% ipython --no-banner

In [1]: import numpy as np

In [2]: from numpy import linalg as LA

In [3]: np.set_printoptions(suppress=True, linewidth=100)

In [4]: rd = lambda a: np.round(a, 2) + 0

In [5]: data = np.load("sample15.npy")

In [6]: data
Out[6]: 
array([[0, 0, 1, 1, 0, 1, 0, 0, 1],
       [0, 0, 0, 0, 1, 0, 1, 0, 0],
       [1, 0, 0, 0, 0, 1, 0, 0, 1],
       [1, 0, 0, 0, 0, 1, 0, 0, 1],
       [0, 1, 0, 0, 0, 0, 1, 1, 0],
       [1, 0, 1, 1, 0, 0, 0, 0, 1],
       [0, 1, 0, 0, 1, 0, 0, 1, 0],
       [0, 0, 0, 0, 1, 0, 1, 0, 0],
       [1, 0, 1, 1, 0, 1, 0, 0, 0]])

In [7]: vec = np.array([-5, 9, 5, -7, 9, 5, 7, 7, -3])

In [8]: a = np.maximum(data @ vec, 0)

In [9]: data.T @ a
Out[9]: array([ 0, 48,  0,  0, 57,  0, 55, 48,  0])

In [10]: np.maximum(data @ vec, 0) - np.maximum(-data @ vec, 0)
Out[10]: array([  0,  16,  -3,  -3,  23, -10,  25,  16,  -2])

In [11]: np.maximum(data @ (3 * vec), 0)
Out[11]: array([ 0, 48,  0,  0, 69,  0, 75, 48,  0])

In [12]: np.flatnonzero(a > 1e-9)
Out[12]: array([1, 4, 6, 7])

In [13]: r = LA.matrix_rank(data)

In [14]: r
Out[14]: np.int64(7)

In [15]: null = LA.svd(data)[2][r:].T

In [16]: rd(data @ null)
Out[16]: 
array([[0., 0.],
       [0., 0.],
       [0., 0.],
       [0., 0.],
       [0., 0.],
       [0., 0.],
       [0., 0.],
       [0., 0.],
       [0., 0.]])

In [17]: null.shape
Out[17]: (9, 2)

In [18]: rd(null @ null.T)
Out[18]: 
array([[ 0. ,  0. ,  0. ,  0. ,  0. ,  0. ,  0. ,  0. ,  0. ],
       [ 0. ,  0.5,  0. ,  0. ,  0. ,  0. ,  0. , -0.5,  0. ],
       [ 0. ,  0. ,  0.5, -0.5,  0. ,  0. ,  0. ,  0. ,  0. ],
       [ 0. ,  0. , -0.5,  0.5,  0. ,  0. ,  0. ,  0. ,  0. ],
       [ 0. ,  0. ,  0. ,  0. ,  0. ,  0. ,  0. ,  0. ,  0. ],
       [ 0. ,  0. ,  0. ,  0. ,  0. ,  0. ,  0. ,  0. ,  0. ],
       [ 0. ,  0. ,  0. ,  0. ,  0. ,  0. ,  0. ,  0. ,  0. ],
       [ 0. , -0.5,  0. ,  0. ,  0. ,  0. ,  0. ,  0.5,  0. ],
       [ 0. ,  0. ,  0. ,  0. ,  0. ,  0. ,  0. ,  0. ,  0. ]])

In [19]: np.allclose(data @ null, 0)
Out[19]: True

In [20]: [int(LA.matrix_rank(np.delete(data, i, axis=0))) for i in range(9)]
Out[20]: [6, 7, 7, 7, 6, 6, 6, 7, 6]

In [21]: LA.matrix_rank(data.T @ data), LA.matrix_rank(data @ data.T)
Out[21]: (np.int64(7), np.int64(7))

In [22]: [int(LA.matrix_rank(data[:, :j + 1])) for j in range(9)]
Out[22]: [1, 2, 3, 3, 4, 5, 6, 6, 7]

In [23]: ev, vecs = LA.eigh(data)

In [24]: rd(LA.eigvalsh(data @ data))
Out[24]: array([ 0.  ,  0.  ,  1.  ,  1.  ,  1.  ,  2.44,  2.71,  6.56, 13.29])

In [25]: rd(np.abs(vecs[:, -1]))
Out[25]: array([0.48, 0.  , 0.39, 0.39, 0.  , 0.48, 0.  , 0.  , 0.48])

In [26]: rd(ev.sum()), np.trace(data)
Out[26]: (np.float64(0.0), np.int64(0))

In [27]: rd(vecs.T @ vecs)
Out[27]: 
array([[1., 0., 0., 0., 0., 0., 0., 0., 0.],
       [0., 1., 0., 0., 0., 0., 0., 0., 0.],
       [0., 0., 1., 0., 0., 0., 0., 0., 0.],
       [0., 0., 0., 1., 0., 0., 0., 0., 0.],
       [0., 0., 0., 0., 1., 0., 0., 0., 0.],
       [0., 0., 0., 0., 0., 1., 0., 0., 0.],
       [0., 0., 0., 0., 0., 0., 1., 0., 0.],
       [0., 0., 0., 0., 0., 0., 0., 1., 0.],
       [0., 0., 0., 0., 0., 0., 0., 0., 1.]])

In [28]: (ev > 1e-8).sum(), (ev < -1e-8).sum()
Out[28]: (np.int64(2), np.int64(5))

In [29]: np.unique(ev.round(6) + 0, return_counts=True)[1]
Out[29]: array([1, 1, 3, 2, 1, 1])

In [30]: rd(vecs @ np.diag(ev) @ vecs.T)
Out[30]: 
array([[0., 0., 1., 1., 0., 1., 0., 0., 1.],
       [0., 0., 0., 0., 1., 0., 1., 0., 0.],
       [1., 0., 0., 0., 0., 1., 0., 0., 1.],
       [1., 0., 0., 0., 0., 1., 0., 0., 1.],
       [0., 1., 0., 0., 0., 0., 1., 1., 0.],
       [1., 0., 1., 1., 0., 0., 0., 0., 1.],
       [0., 1., 0., 0., 1., 0., 0., 1., 0.],
       [0., 0., 0., 0., 1., 0., 1., 0., 0.],
       [1., 0., 1., 1., 0., 1., 0., 0., 0.]])

In [31]: data.sum(axis=0)
Out[31]: array([4, 2, 3, 3, 3, 4, 3, 2, 4])

In [32]: np.argwhere(np.triu(data))
Out[32]: 
array([[0, 2],
       [0, 3],
       [0, 5],
       [0, 8],
       [1, 4],
       [1, 6],
       [2, 5],
       [2, 8],
       [3, 5],
       [3, 8],
       [4, 6],
       [4, 7],
       [5, 8],
       [6, 7]])

In [33]: L = np.diag(data.sum(axis=1)) - data

In [34]: (LA.eigvalsh(L) < 1e-8).sum()
Out[34]: np.int64(2)

In [35]: L
Out[35]: 
array([[ 4,  0, -1, -1,  0, -1,  0,  0, -1],
       [ 0,  2,  0,  0, -1,  0, -1,  0,  0],
       [-1,  0,  3,  0,  0, -1,  0,  0, -1],
       [-1,  0,  0,  3,  0, -1,  0,  0, -1],
       [ 0, -1,  0,  0,  3,  0, -1, -1,  0],
       [-1,  0, -1, -1,  0,  4,  0,  0, -1],
       [ 0, -1,  0,  0, -1,  0,  3, -1,  0],
       [ 0,  0,  0,  0, -1,  0, -1,  2,  0],
       [-1,  0, -1, -1,  0, -1,  0,  0,  4]])

In [36]: LA.matrix_rank(L)
Out[36]: np.int64(7)

In [37]: F = np.diag(np.array([-4, 4, 0, -4, -3, -7, -2, 6, -7])) + -3 * np.eye(9, k=1) + -3 * np.eye(9, k=-1)

In [38]: F
Out[38]: 
array([[-4., -3.,  0.,  0.,  0.,  0.,  0.,  0.,  0.],
       [-3.,  4., -3.,  0.,  0.,  0.,  0.,  0.,  0.],
       [ 0., -3.,  0., -3.,  0.,  0.,  0.,  0.,  0.],
       [ 0.,  0., -3., -4., -3.,  0.,  0.,  0.,  0.],
       [ 0.,  0.,  0., -3., -3., -3.,  0.,  0.,  0.],
       [ 0.,  0.,  0.,  0., -3., -7., -3.,  0.,  0.],
       [ 0.,  0.,  0.,  0.,  0., -3., -2., -3.,  0.],
       [ 0.,  0.,  0.,  0.,  0.,  0., -3.,  6., -3.],
       [ 0.,  0.,  0.,  0.,  0.,  0.,  0., -3., -7.]])

In [39]: # symmetric, so the eigenvalues are real

In [40]: f = np.array([0, 0, 3])

In [41]: np.convolve(F[6], f)
Out[41]: array([ 0.,  0.,  0.,  0.,  0.,  0.,  0., -9., -6., -9.,  0.])

In [42]: ev, vecs = LA.eigvalsh(F)
ValueError: too many values to unpack (expected 2)


In [43]: ev, vecs = LA.eigh(F)

In [44]: (ev > 1e-8).sum(), (ev < -1e-8).sum()
Out[44]: (np.int64(3), np.int64(6))

In [45]: np.abs(vecs[:, -1]).round(6).argmax()
Out[45]: np.int64(7)

In [46]: rd(vecs.T @ vecs)
Out[46]: 
array([[1., 0., 0., 0., 0., 0., 0., 0., 0.],
       [0., 1., 0., 0., 0., 0., 0., 0., 0.],
       [0., 0., 1., 0., 0., 0., 0., 0., 0.],
       [0., 0., 0., 1., 0., 0., 0., 0., 0.],
       [0., 0., 0., 0., 1., 0., 0., 0., 0.],
       [0., 0., 0., 0., 0., 1., 0., 0., 0.],
       [0., 0., 0., 0., 0., 0., 1., 0., 0.],
       [0., 0., 0., 0., 0., 0., 0., 1., 0.],
       [0., 0., 0., 0., 0., 0., 0., 0., 1.]])

In [47]: rd(LA.eigvalsh(F @ F))
Out[47]: array([ 0.37,  2.07,  5.69, 25.82, 42.05, 45.74, 58.06, 59.69, 99.5 ])
